In [1]: import numpy as np

In [2]: import numpy.linalg as la

In [3]: np.set_printoptions(precision=2, suppress=True, linewidth=140)

In [4]: def rnd(a):
   ...:     return np.round(a, 2) + 0
   ...: 

In [5]: X = np.load("arr.npy")

In [6]: print(X)
[[ 9  3 -1]
 [-5 -9  3]
 [ 5  6 -6]]

In [7]: print(rnd(la.norm(X, "nuc")))
24.72

In [8]: print(rnd(la.norm(X[0] - X[2])))
7.07

In [9]: print(rnd(la.norm(X, axis=0)))
[11.45 11.22  6.78]

In [10]: print(X[0] @ X[2])
69

In [11]: rng = np.random.default_rng(3239)

In [12]: lab = rng.permutation(3)

In [13]: print(lab)
[1 2 0]

In [14]: M2 = X[lab][:, lab]

In [15]: print(rnd(np.sort(np.abs(la.eigvals(M2)))))
[ 3.  8. 11.]

In [16]: print(np.trace(M2))
-6

In [17]: P = np.triu(np.array([[-1, -1, 2], [1, 2, 1], [-2, -2, 2]]), 1) + np.eye(3)

In [18]: M2 = P @ X @ la.inv(P)

In [19]: print(np.poly(M2))
[   1.    6.  -79. -264.]

In [20]: print(np.trace(M2), np.trace(X))
-6.0 -6

In [21]: print(la.matrix_rank(M2))
3

In [22]: print(P @ X - X @ P)
[[ 15.  30. -36.]
 [  5.   1.  13.]
 [  0.   5. -16.]]

In [23]: print(M2)
[[  24.   48. -112.]
 [   0.   -3.    0.]
 [   5.   11.  -27.]]

In [24]: M2 = X / np.sqrt((X ** 2).mean(axis=1, keepdims=True))

In [25]: print(la.matrix_rank(M2) == la.matrix_rank(X))
True

In [26]: m1 = np.load("case1.npy")

In [27]: print(m1)
[[3. 1.]
 [1. 3.]]

In [28]: # symmetric, so the eigenvalues are real

In [29]: L = la.cholesky(m1)

In [30]: print(rnd(m1 / np.sqrt(np.outer(np.diag(m1), np.diag(m1)))))
[[1.   0.33]
 [0.33 1.  ]]

In [31]: print(rnd(L @ L.T))
[[3. 1.]
 [1. 3.]]

In [32]: print(np.trace(m1))
6.0

In [33]: print(m1 @ m1)
[[10.  6.]
 [ 6. 10.]]

In [34]: print(np.allclose(m1 @ m1.T, m1.T @ m1))
True

In [35]: vec = np.array([1, -2])

In [36]: print((m1 @ vec).argmax())
0

In [37]: print((m1 * vec).sum(axis=1))
[ 1. -5.]

In [38]: print(m1 @ vec)
[ 1. -5.]

In [39]: print(m1 @ np.eye(2)[1])
[1. 3.]

In [40]: print(m1 @ (2 * vec))
[  2. -10.]

In [41]: print(la.norm(m1 @ vec) <= la.norm(m1, 2) * la.norm(vec) + 1e-9)
True

In [42]: w, evecs = la.eig(m1)

In [43]: print(rnd(np.sort(la.eigvals(m1.T))))
[2. 4.]

In [44]: print(w)
[4. 2.]

In [45]: vec = np.array([-2, 0])

In [46]: target = m1 @ vec

In [47]: beta, lr = np.zeros(2), 1 / la.norm(m1, 2) ** 2

In [48]: for i in range(25):
    ...:     beta -= lr * m1.T @ (m1 @ beta - target)
    ...:     if i % 5 == 0: print(i, round(la.norm(m1 @ beta - target), 2))
    ...: 
0 2.12
5 0.5
10 0.12
15 0.03
20 0.01

In [49]: print(rnd(la.cond(m1)))
2.0

In [50]: print(rnd(beta))
[-2.  0.]

In [51]: M = np.array([[2, -2], [-1, 0]])

In [52]: print(M)
[[ 2 -2]
 [-1  0]]

In [53]: w, evecs = la.eig(M)

In [54]: print(rnd(np.sort(la.eigvals(M @ M))))
[0.54 7.46]

In [55]: r0 = np.array([2, -2, -1, 0])

In [56]: E = np.array([np.roll(r0, i) for i in range(4)])

In [57]: print(E)
[[ 2 -2 -1  0]
 [ 0  2 -2 -1]
 [-1  0  2 -2]
 [-2 -1  0  2]]

In [58]: r0, r1 = E[1], E[2]

In [59]: print(r0 @ r1)
-2

In [60]: print(r0 @ r0)
9

In [61]: p = (r0 @ r1) / (r0 @ r0) * r0

In [62]: print(rnd(r1 - p))
[-1.    0.44  1.56 -2.22]

In [63]: print(rnd(la.norm(r0 + r1) ** 2 + la.norm(r0 - r1) ** 2))
36.0

In [64]: print(la.matrix_rank(np.outer(r0, r1)))
1

In [65]: print(np.outer(r0, r1))
[[ 0  0  0  0]
 [-2  0  4 -4]
 [ 2  0 -4  4]
 [ 1  0 -2  2]]

In [66]: W0 = np.loadtxt("a.csv", delimiter=",")

In [67]: print(W0)
[[0. 1. 1.]
 [1. 0. 1.]
 [1. 1. 0.]]

In [68]: # equal to its transpose

In [69]: r0 = np.array([2, -3])

In [70]: print(np.polyval(r0, W0[1]))
[-1. -3. -1.]

In [71]: print(np.cross(W0[1, :3], W0[0, :3]))
[-1. -1.  1.]

In [72]: print(np.convolve(W0[1], r0))
[ 2. -3.  2. -3.]

In [73]: print(np.array([np.convolve(row, r0, "same") for row in W0]))
[[ 0.  2. -1.]
 [ 2. -3.  2.]
 [ 2. -1. -3.]]

In [74]: r0, r1 = W0[1], W0[0]

In [75]: print(r0 @ r0)
2.0

In [76]: p = (r0 @ r1) / (r0 @ r0) * r0

In [77]: print(p)
[0.5 0.  0.5]

In [78]: print((r1 - p) @ r0)
0.0

In [79]: print(rnd(la.norm(r0 + r1) ** 2 + la.norm(r0 - r1) ** 2))
8.0

In [80]: print(r1 - p)
[-0.5  1.   0.5]

In [81]: print(la.matrix_rank(np.outer(r0, r1)))
1

In [82]: w, evecs = la.eigh(W0)

In [83]: vec = np.array([-5, -6, 6])

In [84]: print(vec @ W0 @ vec)
-72.0

In [85]: print(np.abs(W0).sum(axis=1).max(), rnd(np.abs(w).max()))
2.0 2.0
